$ python -q
>>> import numpy as np
>>> from numpy import linalg as LA
>>> np.set_printoptions(precision=2, suppress=True, linewidth=200, legacy="1.25")
>>> m1 = np.load("block6.npy")
>>> m1
array([[4, 2, 4, 2],
       [5, 5, 5, 5],
       [4, 2, 0, 0],
       [5, 5, 0, 0]])
>>> m1 @ m1
array([[52, 36, 26, 18],
       [90, 70, 45, 35],
       [26, 18, 26, 18],
       [45, 35, 45, 35]])
>>> np.allclose(m1 @ m1.T, m1.T @ m1)
False
>>> (m1 - m1.T) / 2
array([[ 0. , -1.5,  0. , -1.5],
       [ 1.5,  0. ,  1.5,  0. ],
       [ 0. , -1.5,  0. ,  0. ],
       [ 1.5,  0. ,  0. ,  0. ]])
>>> (m1 + m1.T) / 2
array([[4. , 3.5, 4. , 3.5],
       [3.5, 5. , 3.5, 5. ],
       [4. , 3.5, 0. , 0. ],
       [3.5, 5. , 0. , 0. ]])
>>> np.trace(m1)
9
>>> np.allclose(m1, m1.T)
False
>>> LA.matrix_power(m1, 2)
array([[52, 36, 26, 18],
       [90, 70, 45, 35],
       [26, 18, 26, 18],
       [45, 35, 45, 35]])
>>> np.sort(np.abs(LA.eigvals(m1)))
array([ 0.8 ,  2.1 ,  4.76, 12.46])
>>> def softmax(z):
...     e = np.exp(z - z.max(axis=-1, keepdims=True))
...     return e / e.sum(axis=-1, keepdims=True)
... 
>>> softmax(10 * m1[1])
array([0.25, 0.25, 0.25, 0.25])
>>> softmax(m1[1])
array([0.25, 0.25, 0.25, 0.25])
>>> softmax(m1).sum(axis=1)
array([1., 1., 1., 1.])
>>> softmax(m1[1] + 4)
array([0.25, 0.25, 0.25, 0.25])
>>> S = m1 @ m1.T / np.sqrt(4)
>>> np.round(softmax(S + np.triu(np.full(S.shape, -np.inf), 1)), 2) + 0
array([[1.  , 0.  , 0.  , 0.  ],
       [0.  , 1.  , 0.  , 0.  ],
       [0.01, 0.99, 0.01, 0.  ],
       [0.  , 0.5 , 0.  , 0.5 ]])
>>> np.round(softmax(S), 2) + 0
array([[0. , 1. , 0. , 0. ],
       [0. , 1. , 0. , 0. ],
       [0. , 0.5, 0. , 0.5],
       [0. , 0.5, 0. , 0.5]])
>>> softmax(S)[1] @ m1
array([5., 5., 5., 5.])
>>> softmax(S).round(6).argmax(axis=1)
array([1, 1, 1, 1])
>>> vec = np.array([-2, -2, -1, -4])
>>> np.einsum("ij,j->i", m1, vec)
array([-24, -45, -12, -20])
>>> (m1 @ vec).argmax()
2
>>> u = np.array([-3, 2, -4, -1])
>>> A2 = m1 + np.outer(u, np.eye(4)[3])
>>> round(LA.det(A2) / LA.det(m1), 2), np.round(1 + LA.solve(m1, u)[3], 2)
(1.7, 1.7)
>>> A2 = np.array([[1, 2], [0, 0]])
>>> basis = np.kron(A2, m1)
>>> basis
array([[ 4,  2,  4,  2,  8,  4,  8,  4],
       [ 5,  5,  5,  5, 10, 10, 10, 10],
       [ 4,  2,  0,  0,  8,  4,  0,  0],
       [ 5,  5,  0,  0, 10, 10,  0,  0],
       [ 0,  0,  0,  0,  0,  0,  0,  0],
       [ 0,  0,  0,  0,  0,  0,  0,  0],
       [ 0,  0,  0,  0,  0,  0,  0,  0],
       [ 0,  0,  0,  0,  0,  0,  0,  0]])
>>> basis.shape
(8, 8)
>>> LA.matrix_rank(basis)
4
>>> F = np.load("arr.npy")
>>> F
array([[ 0.29,  0.45, -0.02],
       [ 0.45,  0.71,  0.02],
       [-0.02,  0.02,  1.  ]])
>>> r = LA.matrix_rank(F)
>>> r
2
>>> null = LA.svd(F)[2][r:].T
>>> np.allclose(F @ null, 0)
True
>>> null.shape
(3, 1)
>>> np.round(null @ null.T, 2) + 0
array([[ 0.71, -0.45,  0.02],
       [-0.45,  0.29, -0.02],
       [ 0.02, -0.02,  0.  ]])
>>> [int(LA.matrix_rank(F[:, :j + 1])) for j in range(3)]
[1, 2, 2]
>>> null[:, 0] / null[np.abs(null[:, 0]).round(6).argmax(), 0]
array([ 1.  , -0.63,  0.03])
>>> [int(LA.matrix_rank(F[:i])) for i in range(1, len(F) + 1)]
[1, 2, 2]
